$ python -q
>>> import numpy as np
>>> from numpy import linalg as LA
>>> np.set_printoptions(precision=2, suppress=True, linewidth=160)
>>> data = np.load("m.npy")
>>> data
array([[ 0, -1,  2],
       [ 0,  0, -2],
       [ 0,  0,  0]])
>>> [int(LA.matrix_rank(LA.matrix_power(data, p))) for p in range(1, 4)]
[2, 1, 0]
>>> LA.matrix_power(data - np.diag(np.diag(data)), 3)
array([[0, 0, 0],
       [0, 0, 0],
       [0, 0, 0]])
>>> A = np.loadtxt("layer18.csv", delimiter=",")
>>> A.round(2) + 0
array([[-2.13, -2.04, -1.82,  0.  , -0.89,  0.74,  0.81,  0.01, -1.41],
       [ 1.99, -2.04,  1.17,  0.81, -1.61,  0.35, -1.33, -0.21, -1.14],
       [ 0.27, -1.35, -1.38, -0.22,  1.18,  1.43, -1.91,  0.32,  2.23],
       [-0.93,  1.46,  0.17, -1.48, -0.29,  1.22, -2.27, -1.44, -1.41],
       [-0.4 ,  0.97, -1.15,  0.89, -2.89, -0.91, -0.63, -0.66,  1.67],
       [ 1.46, -0.65, -1.56, -2.46,  0.07, -2.04,  0.08, -0.81, -0.32],
       [ 1.06,  1.32, -2.1 ,  1.34,  0.42, -0.15, -0.88,  1.81, -1.64],
       [ 0.4 , -0.07, -0.79,  1.99,  1.35, -0.18,  0.28, -3.03, -0.31],
       [-1.73, -0.81,  0.76,  0.7 ,  0.88, -2.6 , -1.88,  0.45, -0.21]])
>>> np.sort(np.abs(LA.eigvals(A)))
array([4., 4., 4., 4., 4., 4., 4., 4., 4.])
>>> np.allclose(A @ A.T, A.T @ A)
True
>>> q, r_ = LA.qr(A)
>>> abs(r_[0, 0]), round(LA.norm(A[:, 0]), 2)
(np.float64(4.0), np.float64(4.0))
>>> q.shape, r_.shape
((9, 9), (9, 9))
>>> np.round(q @ r_, 2) + 0
array([[-2.13, -2.04, -1.82,  0.  , -0.89,  0.74,  0.81,  0.01, -1.41],
       [ 1.99, -2.04,  1.17,  0.81, -1.61,  0.35, -1.33, -0.21, -1.14],
       [ 0.27, -1.35, -1.38, -0.22,  1.18,  1.43, -1.91,  0.32,  2.23],
       [-0.93,  1.46,  0.17, -1.48, -0.29,  1.22, -2.27, -1.44, -1.41],
       [-0.4 ,  0.97, -1.15,  0.89, -2.89, -0.91, -0.63, -0.66,  1.67],
       [ 1.46, -0.65, -1.56, -2.46,  0.07, -2.04,  0.08, -0.81, -0.32],
       [ 1.06,  1.32, -2.1 ,  1.34,  0.42, -0.15, -0.88,  1.81, -1.64],
       [ 0.4 , -0.07, -0.79,  1.99,  1.35, -0.18,  0.28, -3.03, -0.31],
       [-1.73, -0.81,  0.76,  0.7 ,  0.88, -2.6 , -1.88,  0.45, -0.21]])
>>> np.abs(np.diag(r_))
array([4., 4., 4., 4., 4., 4., 4., 4., 4.])
>>> np.round(np.trace(q @ q.T), 2)
np.float64(9.0)
